$ python3 -q
>>> import numpy as np
>>> np.set_printoptions(precision=2, suppress=True, linewidth=120, legacy="1.25")
>>> feats = np.loadtxt("run9.csv", delimiter=",")
>>> feats
array([[0.11, 0.33, 0.11, 0.33, 0.11],
       [0.23, 0.31, 0.23, 0.15, 0.08],
       [0.1 , 0.2 , 0.4 , 0.  , 0.3 ],
       [0.27, 0.18, 0.18, 0.09, 0.27],
       [0.1 , 0.3 , 0.1 , 0.1 , 0.4 ]])
>>> u = np.array([0, 0, 2, 3, 2])
>>> out = feats + np.outer(u, np.eye(5)[1])
>>> np.linalg.matrix_rank(np.linalg.inv(out) - np.linalg.inv(feats), tol=1e-8)
1
>>> print(feats.sum(axis=1))
[1. 1. 1. 1. 1.]
>>> p = np.eye(5)[0]
>>> for _ in range(3):
...     p = p @ feats
...     print(p.round(2))
... 
[0.11 0.33 0.11 0.33 0.11]
[0.2  0.26 0.21 0.13 0.21]
[0.16 0.27 0.21 0.14 0.22]
>>> ang = np.radians(60)
>>> r_ = np.eye(5)
>>> r_[3, 3] = r_[2, 2] = np.cos(ang)
>>> r_[3, 2], r_[2, 3] = -np.sin(ang), np.sin(ang)
>>> r_
array([[ 1.  ,  0.  ,  0.  ,  0.  ,  0.  ],
       [ 0.  ,  1.  ,  0.  ,  0.  ,  0.  ],
       [ 0.  ,  0.  ,  0.5 ,  0.87,  0.  ],
       [ 0.  ,  0.  , -0.87,  0.5 ,  0.  ],
       [ 0.  ,  0.  ,  0.  ,  0.  ,  1.  ]])
>>> out = feats @ r_.T
>>> print(np.allclose(feats @ feats.T, out @ out.T))
True
>>> np.allclose(np.linalg.norm(feats, axis=1), np.linalg.norm(out, axis=1))
True
>>> E = np.load("case4.npy")
>>> E
array([[1.  , 0.2 , 0.04, 0.01, 0.  ],
       [0.2 , 1.  , 0.2 , 0.04, 0.01],
       [0.04, 0.2 , 1.  , 0.2 , 0.04],
       [0.01, 0.04, 0.2 , 1.  , 0.2 ],
       [0.  , 0.01, 0.04, 0.2 , 1.  ]])
>>> evals, vecs = np.linalg.eigh(E)
>>> x = np.array([1, 2, 0, 1, 0])
>>> print(np.round(vecs * np.sqrt(evals) @ vecs.T, 2) + 0)
[[0.99 0.1  0.01 0.   0.  ]
 [0.1  0.99 0.1  0.01 0.  ]
 [0.01 0.1  0.99 0.1  0.01]
 [0.   0.01 0.1  0.99 0.1 ]
 [0.   0.   0.01 0.1  0.99]]
>>> print(np.round(vecs * np.maximum(evals, 0) @ vecs.T, 2) + 0)
[[1.   0.2  0.04 0.01 0.  ]
 [0.2  1.   0.2  0.04 0.01]
 [0.04 0.2  1.   0.2  0.04]
 [0.01 0.04 0.2  1.   0.2 ]
 [0.   0.01 0.04 0.2  1.  ]]
>>> x @ E @ x
6.98
>>> np.linalg.eigvalsh(E[1:, 1:])
array([0.71, 0.85, 1.08, 1.36])
>>> (np.sign(vecs[:, -1].round(6)) == np.sign(vecs[0, -1].round(6))).astype(int)
array([1, 1, 1, 1, 1])
>>> out = np.array([[2, 1, 0, 3], [3, 0, 0, 3], [1, 2, 2, 2], [1, 2, 2, 0]])
>>> X = out + out.T
>>> X
array([[4, 4, 1, 4],
       [4, 0, 2, 5],
       [1, 2, 4, 4],
       [4, 5, 4, 0]])
>>> # symmetric, so the eigenvalues are real
>>> evals, vecs = np.linalg.eigh(X)
>>> np.round(vecs.T @ vecs, 2) + 0
array([[1., 0., 0., 0.],
       [0., 1., 0., 0.],
       [0., 0., 1., 0.],
       [0., 0., 0., 1.]])
>>> print(np.linalg.eigvalsh(X @ X))
[  4.02  10.25  27.84 145.89]
>>> rng = np.random.default_rng(83315)
>>> z = rng.permutation(4)
>>> out = X[:, z] * rng.choice([-1, 1], 4)
>>> out
array([[-4,  1,  4, -4],
       [-4,  2,  0, -5],
       [-1,  4,  2, -4],
       [-4,  4,  5,  0]])
>>> left, _, vt = np.linalg.svd(X.T @ out)
>>> z
array([0, 2, 1, 3])
>>> np.round(np.linalg.lstsq(X, out)[0], 2) + 0
array([[-1.,  0.,  0.,  0.],
       [ 0.,  0.,  1.,  0.],
       [ 0.,  1.,  0.,  0.],
       [ 0.,  0.,  0., -1.]])
>>> round(float(np.linalg.det(out[::-1])), 2)
-409.0
>>> np.round(np.linalg.eigvals(out).sum().real, 2)
0.0
>>> F = np.load("layer7.npy")
>>> print(F)
[[-1.4   4.19 -1.5  -0.6 ]
 [-1.2   3.61  0.4  -0.4 ]
 [-1.3   3.9   0.4  -1.6 ]
 [-0.1   0.31  0.3   0.  ]
 [-0.3   0.88 -0.9   0.2 ]
 [ 0.6  -1.82 -0.4  -0.3 ]
 [-0.9   2.74 -0.7  -0.8 ]
 [ 0.4  -1.2   0.7   0.  ]
 [ 0.9  -2.71 -0.8  -0.6 ]
 [ 0.4  -1.22  0.   -0.5 ]
 [ 1.5  -4.52  0.    0.2 ]
 [ 1.8  -5.36 -0.4   0.2 ]
 [ 1.2  -3.61  0.6  -1.1 ]
 [ 0.3  -0.91 -1.4   0.  ]
 [-1.4   4.15 -0.1   1.7 ]
 [-1.    2.99  1.3  -0.8 ]
 [ 0.1  -0.28  0.   -0.1 ]
 [ 0.6  -1.78  2.    0.8 ]]
>>> cen = (F - F.mean(axis=0)) / F.std(axis=0)
>>> np.argwhere(np.abs(cen) > 2)
array([[14,  3],
       [17,  2]])
>>> cen.std(axis=0)
array([1., 1., 1., 1.])
>>> b = np.linalg.lstsq(np.delete(cen, 0, axis=1), cen[:, 0])[0]
>>> round(float(1 - np.var(cen[:, 0] - np.delete(cen, 0, axis=1) @ b)), 2)
1.0
>>> b.round(2) + 0
array([-1.,  0.,  0.])
>>> dist = np.linalg.norm(F[:, None] - F[None], axis=-1)
>>> np.linalg.matrix_rank(dist ** 2)
6
>>> print(dist[:5, :5])
[[0.   2.01 2.17 4.51 3.63]
 [2.01 0.   1.24 3.5  3.21]
 [2.17 1.24 0.   4.11 3.88]
 [4.51 3.5  4.11 0.   1.36]
 [3.63 3.21 3.88 1.36 0.  ]]
>>> dist.mean(axis=1).argmax()
11
>>> out = np.array([[-1, 4, -2], [-2, -1, -2], [3, -2, 2]])
>>> A = out - out.T
>>> A
array([[ 0,  6, -5],
       [-6,  0,  0],
       [ 5,  0,  0]])
>>> # rank 2
>>> round(float(np.trace(np.linalg.pinv(A) @ A)), 2)
2.0
>>> print(np.round(A @ np.linalg.pinv(A) @ A, 2) + 0)
[[ 0.  6. -5.]
 [-6.  0.  0.]
 [ 5.  0.  0.]]
>>> np.unique(A.round(6), axis=0).shape
(3, 3)
>>> np.abs(np.diag(np.linalg.qr(A)[1])) > 1e-9
array([ True,  True, False])
>>> rk = np.linalg.matrix_rank(A)
>>> rk
2
>>> N = np.linalg.svd(A)[2][rk:].T
>>> [int(np.linalg.matrix_rank(np.delete(A, i, axis=0))) for i in range(3)]
[1, 2, 2]
>>> np.linalg.matrix_rank(A.T @ A), np.linalg.matrix_rank(A @ A.T)
(2, 2)
>>> np.allclose(A @ N, 0)
True
>>> N[:, 0] / N[np.abs(N[:, 0]).round(6).argmax(), 0]
array([0.  , 0.83, 1.  ])
>>> left, sigma, vt = np.linalg.svd(A)
>>> np.argmax(sigma[:-1] / (sigma[1:] + 1e-6)) + 1
2
>>> sigma.round(2) + 0
array([7.81, 7.81, 0.  ])
>>> out = left[:, :2] @ np.diag(sigma[:2]) @ vt[:2]
>>> round(float(np.abs(A - out).max()), 2)
0.0
>>> np.linalg.matrix_rank(out)
2
>>> round(np.linalg.norm(A - out, 2), 2), round(sigma[2], 2)
(0.0, 0.0)
>>> x = np.array([3, 1, 1])
>>> x @ A @ x
0
>>> Q = np.linalg.solve(np.eye(3) - A, np.eye(3) + A)
>>> np.round(Q @ Q.T, 2) + 0
array([[1., 0., 0.],
       [0., 1., 0.],
       [0., 0., 1.]])
>>> out = A + rng.integers(-2, 3, (3, 2)) @ rng.integers(-2, 3, (2, 3))
>>> out
array([[-3, 12,  0],
       [-2, -8, -6],
       [ 2,  6,  4]])
>>> out - A
array([[-3,  6,  5],
       [ 4, -8, -6],
       [-3,  6,  4]])
>>> np.abs(out - A).sum(axis=1)
array([14, 18, 13])
>>> mat = np.load("block12.npy")
>>> mat
array([[2, 2, 2, 2, 2, 2],
       [1, 1, 1, 1, 1, 1],
       [1, 1, 1, 1, 1, 1],
       [2, 2, 2, 2, 2, 2],
       [1, 1, 1, 1, 1, 1],
       [1, 1, 1, 1, 1, 1]])
>>> left, sigma, vt = np.linalg.svd(mat)
>>> np.argmax(sigma[:-1] / (sigma[1:] + 1e-6)) + 1
1
>>> sigma.round(2) + 0
array([8.49, 0.  , 0.  , 0.  , 0.  , 0.  ])
>>> out = left[:, :1] @ np.diag(sigma[:1]) @ vt[:1]
>>> np.round(np.linalg.norm(mat - out) / np.linalg.norm(mat), 2)
0.0
>>> round(np.linalg.norm(mat - out, 2), 2), round(sigma[1], 2)
(0.0, 0.0)
>>> out
array([[2., 2., 2., 2., 2., 2.],
       [1., 1., 1., 1., 1., 1.],
       [1., 1., 1., 1., 1., 1.],
       [2., 2., 2., 2., 2., 2.],
       [1., 1., 1., 1., 1., 1.],
       [1., 1., 1., 1., 1., 1.]])
>>> left, sigma, vt = np.linalg.svd(mat)
>>> vecs = vt[:(sigma > 1e-8).sum()]
>>> x = mat[3] + 4 * mat[4] + rng.integers(2) * np.eye(6)[0]
>>> x
array([6., 6., 6., 6., 6., 6.])
>>> np.linalg.matrix_rank(np.vstack([mat, x]))
1
>>> vecs.T @ vecs
array([[0.17, 0.17, 0.17, 0.17, 0.17, 0.17],
       [0.17, 0.17, 0.17, 0.17, 0.17, 0.17],
       [0.17, 0.17, 0.17, 0.17, 0.17, 0.17],
       [0.17, 0.17, 0.17, 0.17, 0.17, 0.17],
       [0.17, 0.17, 0.17, 0.17, 0.17, 0.17],
       [0.17, 0.17, 0.17, 0.17, 0.17, 0.17]])
>>> np.linalg.cond(mat) > 100
True
>>> print(round(float(np.linalg.norm(mat, 2) / np.linalg.norm(mat)), 2))
1.0
>>> np.linalg.matrix_rank(mat, rtol=0.1)
1
>>> [round(float(x), 2) for x in np.linalg.svd(mat, compute_uv=False)[:3]]
[8.49, 0.0, 0.0]
>>> out = np.array([[2], [1]])
>>> W2 = np.array([[-1, 1]])
>>> J = out @ W2
>>> J
array([[-2,  2],
       [-1,  1]])
>>> z = rng.permutation(2)
>>> z
array([0, 1])
>>> out = J[z][:, z]
>>> np.diag(out)
array([-2,  1])
>>> np.trace(out)
-1
>>> np.linalg.lstsq(J[:-1].T, J[-1])[2]
1
>>> print(round(np.trace(np.linalg.pinv(J) @ J), 2))
1.0
>>> np.unique(J.round(6), axis=0).shape
(2, 2)
>>> print(np.abs(np.diag(np.linalg.qr(J)[1])) > 1e-9)
[ True False]
>>> data = np.load("data.npy")
>>> data
array([[ 8.06, -0.89,  5.83,  0.58],
       [-7.8 ,  2.3 , -5.15, -2.73],
       [-5.03,  4.84, -2.16, -6.83],
       [ 7.77,  0.5 ,  6.09, -1.49],
       [-2.8 , -4.75, -3.77,  7.44],
       [-7.74, -0.58, -6.1 ,  1.61],
       [-8.  ,  0.33, -5.98,  0.27],
       [ 1.35, -5.5 , -0.87,  8.19],
       [-3.07,  5.38, -0.48, -7.84],
       [-4.49, -3.96, -4.79,  6.42],
       [-4.09, -4.18, -4.56,  6.71],
       [ 7.73,  0.61,  6.1 , -1.66],
       [ 0.53,  5.34,  2.25, -8.13],
       [ 6.16, -4.23,  3.23,  5.81],
       [-6.91, -1.96, -5.94,  3.62],
       [-4.71, -3.84, -4.91,  6.25]])
>>> # rank 2
>>> np.argsort(-np.linalg.norm(data, axis=0).round(6), kind="stable")[:3]
array([0, 3, 2])
>>> print(np.linalg.cond(data) > 100)
True
>>> [round(float(x), 2) for x in np.linalg.svd(data, compute_uv=False)[:3]]
[30.85, 25.46, 0.0]
>>> z = data[:, 0] > np.median(data[:, 0])
>>> u = data[z].mean(axis=0) - data[~z].mean(axis=0)
>>> print(z.astype(int))
[1 0 0 1 1 0 0 1 1 0 0 1 1 1 0 0]
>>> np.argsort(-np.abs(u).round(6), kind="stable")
array([0, 2, 3, 1])
>>> left, sigma, vt = np.linalg.svd(data)
>>> np.argmax(sigma[:-1] / (sigma[1:] + 1e-6)) + 1
2
>>> out = left[:, :2] @ np.diag(sigma[:2]) @ vt[:2]
>>> np.linalg.matrix_rank(data, rtol=0.05)
2
>>> round(np.abs(data - out).max(), 2)
0.0
>>> np.linalg.matrix_rank(out)
2
>>> dist = np.linalg.norm(data[:, None] - data[None], axis=-1)
>>> np.unravel_index(dist.round(6).argmax(), dist.shape)
(5, 11)
>>> dist.mean(axis=1).argmax()
12
>>> print(dist.shape)
(16, 16)
>>> (dist + 1e9 * np.eye(16)).round(6).argmin(axis=1)
array([ 3,  6,  8, 11, 10,  6,  5,  4,  2, 15,  9,  3,  8,  7,  5,  9])
